$ python3 -q
>>> import numpy as np
>>> np.set_printoptions(precision=2, suppress=True, linewidth=120, floatmode="fixed")
>>> X = np.loadtxt("run18.csv", delimiter=",")
>>> X
array([[-0.50,  2.10,  2.00,  0.90],
       [-1.10,  0.40,  4.00, -0.30],
       [-0.80,  0.40, -6.00,  1.00],
       [ 0.40,  1.50,  7.00,  0.50]])
>>> # column 2 is much longer than the rest
>>> vec = np.array([-1, -5, -4, 3])
>>> h = np.maximum(X @ vec, 0)
>>> np.tanh(X @ vec)
array([-1.00, -1.00,  1.00, -1.00])
>>> X.T @ h
array([ -20.64,   10.32, -154.80,   25.80])
>>> np.maximum(X @ vec, 0) - np.maximum(-X @ vec, 0)
array([-15.30, -17.80,  25.80, -34.40])
>>> X * (h > 1e-9)[:, None]
array([[-0.00,  0.00,  0.00,  0.00],
       [-0.00,  0.00,  0.00, -0.00],
       [-0.80,  0.40, -6.00,  1.00],
       [ 0.00,  0.00,  0.00,  0.00]])
>>> round(np.linalg.norm(X, "nuc"), 2)
np.float64(14.71)
>>> np.round(np.linalg.norm(X[3], 1), 2), round(np.linalg.norm(X[3], np.inf), 2)
(np.float64(9.4), np.float64(7.0))
>>> round(float(np.linalg.norm(X[3] - X[2])), 2)
13.11
>>> np.linalg.norm(X, axis=1)
array([3.08, 4.18, 6.15, 7.19])
>>> np.linalg.norm(X, axis=1).argmax()
np.int64(3)
>>> Y = np.linalg.inv(X)
>>> np.round(X @ Y, 2) + 0
array([[1.00, 0.00, 0.00, 0.00],
       [0.00, 1.00, 0.00, 0.00],
       [0.00, 0.00, 1.00, 0.00],
       [0.00, 0.00, 0.00, 1.00]])
>>> np.allclose(Y, X.T)
False
>>> np.linalg.inv(Y)
array([[-0.50,  2.10,  2.00,  0.90],
       [-1.10,  0.40,  4.00, -0.30],
       [-0.80,  0.40, -6.00,  1.00],
       [ 0.40,  1.50,  7.00,  0.50]])
>>> round(float(np.linalg.slogdet(X)[0]), 2)
-1.0
>>> (np.abs(Y) > 1e-9).astype(int)
array([[1, 1, 1, 1],
       [1, 1, 1, 1],
       [1, 1, 1, 1],
       [1, 1, 1, 1]])
>>> Uu, sig, Vt = np.linalg.svd(X, full_matrices=False)
>>> np.cumsum(sig ** 2) / np.sum(sig ** 2)
array([0.92, 0.98, 1.00, 1.00])
>>> np.round(np.sqrt((sig ** 2).sum()), 2), np.round(np.linalg.norm(X), 2)
(np.float64(10.79), np.float64(10.79))
>>> np.allclose(Uu * sig @ Vt, X)
True
>>> (sig > 1e-8).sum()
np.int64(4)
>>> np.round(Vt @ Vt.T, 2) + 0
array([[1.00, 0.00, 0.00, 0.00],
       [0.00, 1.00, 0.00, 0.00],
       [0.00, 0.00, 1.00, 0.00],
       [0.00, 0.00, 0.00, 1.00]])
>>> Uu.shape, sig.shape, Vt.shape
((4, 4), (4,), (4, 4))
>>> X - X[0]
array([[ 0.00,  0.00,  0.00,  0.00],
       [-0.60, -1.70,  2.00, -1.20],
       [-0.30, -1.70, -8.00,  0.10],
       [ 0.90, -0.60,  5.00, -0.40]])
>>> np.unravel_index(np.abs(X).argmax(), X.shape)
(np.int64(3), np.int64(2))
>>> np.diff(X, axis=0)
array([[ -0.60,  -1.70,   2.00,  -1.20],
       [  0.30,   0.00, -10.00,   1.30],
       [  1.20,   1.10,  13.00,  -0.50]])
>>> X.mean(axis=0)
array([-0.50,  1.10,  1.75,  0.53])
>>> np.count_nonzero(X)
np.int64(16)
>>> np.linalg.svd(X, compute_uv=False)
array([10.34,  2.75,  1.32,  0.29])
>>> np.abs(X).max()
np.float64(7.0)
>>> X.sum(axis=1)
array([ 4.50,  3.00, -5.40,  9.40])
>>> F = np.load("case13.npy")
>>> F
array([[-0.43,  0.46, -0.78],
       [ 0.26, -0.76, -0.60],
       [-0.86, -0.46,  0.21]])
>>> # keeps lengths
>>> vec = np.array([2, -2, -1])
>>> h = np.maximum(F @ vec, 0)
>>> F.T @ h
array([ 0.68, -2.00, -1.57])
>>> F * (h > 1e-9)[:, None]
array([[-0.00,  0.00, -0.00],
       [ 0.26, -0.76, -0.60],
       [-0.00, -0.00,  0.00]])
>>> np.maximum(F @ (3 * vec), 0)
array([0.00, 7.90, 0.00])
>>> h
array([0.00, 2.63, 0.00])
>>> feats = np.load("mat.npy")
>>> feats
array([[0.00, 0.00, 0.00],
       [0.00, 1.00, 1.00],
       [0.00, 1.00, 0.00]])
>>> [round(float(x), 2) for x in np.linalg.svd(feats, compute_uv=False)[:3]]
[1.62, 0.62, 0.0]
>>> f = np.array([-7, 3])
>>> np.cross(feats[1, :3], feats[0, :3])
array([0.00, 0.00, 0.00])
>>> np.correlate(feats[1], feats[0], "full")
array([0.00, 0.00, 0.00, 0.00, 0.00])
